$ python3 -q
>>> import numpy as np
>>> np.set_printoptions(precision=1, suppress=True, linewidth=140)
>>> tidy = lambda a: np.round(a, 1) + 0
>>> feats = np.load("mat.npy")
>>> feats
array([[ 1, -3,  1, -1],
       [-3,  9, -3,  3],
       [ 1, -3,  1, -1],
       [-1,  3, -1,  1]])
>>> # rows 0 and 2 are equal
>>> hat = np.triu(np.array([[1, -1, 5, -6], [1, 5, -5, 8], [-9, -6, 6, 3], [2, -4, 6, 1]]), 1) + np.eye(4)
>>> B = hat @ feats @ np.linalg.inv(hat)
>>> tidy(np.linalg.det(B))
np.float64(0.0)
>>> x0 = np.array([0, -2, -3, -1])
>>> np.sign((feats @ x0).round(6))
array([ 1, -1,  1, -1])
>>> feats @ x0
array([  4, -12,   4,  -4])
>>> np.einsum("ij,j->i", feats, x0)
array([  4, -12,   4,  -4])
>>> np.linalg.norm(feats @ x0) <= np.linalg.norm(feats, 2) * np.linalg.norm(x0) + 1e-9
np.True_
>>> K = np.load("test9.npy")
>>> tidy(K)
array([[-0.6,  0.4,  0.7],
       [ 0.4,  0.9, -0.2],
       [ 0.7, -0.2,  0.7]])
>>> x0 = np.array([7, -1, -4])
>>> rhs = K @ x0
>>> beta, lr = np.zeros(3), 1 / np.linalg.norm(K, 2) ** 2
>>> for i in range(30):
...     beta -= lr * K.T @ (K @ beta - rhs)
...     if i % 10 == 0: print(i, round(np.linalg.norm(K @ beta - rhs), 1))
... 
0 0.0
10 0.0
20 0.0
>>> tidy(np.linalg.cond(K))
np.float64(1.0)
>>> tidy(beta)
array([ 7., -1., -4.])
>>> f = np.array([-4, 5])
>>> tidy(np.array([np.convolve(row, f, "same") for row in K]))
array([[ 2.2, -4.5, -0.7],
       [-1.7, -1.4,  5.2],
       [-2.8,  4.3, -3.7]])
>>> tidy(np.convolve(K[0], f))
array([ 2.2, -4.5, -0.7,  3.5])
>>> tidy(np.cross(K[0, :3], K[2, :3]))
array([ 0.4,  0.9, -0.2])
>>> J = np.loadtxt("m.csv", delimiter=",")
>>> J
array([[  8.7, -33.6,   7.2],
       [  3.4, -42.3,  -3.8],
       [-28.2, -22. , -11.8],
       [ 19.5,  -2.4, -42.1],
       [  2.7,  21.5, -37.8],
       [ -1.9, -45.1,  15.1],
       [  0.3, -23.8,   1.9],
       [-21.7,   6.1, -11.3],
       [ -8.6,  20.1,   0.2],
       [-17.4,   7.5,   2.5],
       [  2.1,  36.8,   2.3],
       [ -9. , -13.8, -14.7],
       [-17.6, -17.8,  10.2],
       [ 21.9, -27.2,  -9.7],
       [  7.2,   7.2,  23. ],
       [ 26.3,  21.9,   9.6],
       [-12.6, -48.8,  18.5],
       [ -7.9,  -0.1, -14.2],
       [  1.9,  -7.3,  21.3],
       [  8.8,  -5.7, -16.7],
       [ -3.1,   6.3,  -3.1],
       [ -8.6,   8.6, -15. ],
       [-16.6,  -3.1,  14.3],
       [-16.2,  23.6,  25.5],
       [  7. , -31.8,  -5.8],
       [ -6.7,  12.1,   4.3]])
>>> gram = np.cov(J, rowvar=False)
>>> np.argwhere(np.triu(np.abs(np.corrcoef(J.T)) > 0.8, 1))
array([], shape=(0, 2), dtype=int64)
>>> tidy(np.corrcoef(J[:, 2], J[:, 1])[0, 1])
np.float64(-0.1)
>>> tidy(np.polyfit(J[:, 2], J[:, 1], 1))
array([-0.1, -6.1])
>>> gram.shape
(3, 3)
>>> tidy(J.std(axis=0))
array([13.3, 22.8, 16.6])
>>> tidy(np.linalg.eigvalsh(gram)[::-1])
array([547. , 298.1, 166.4])
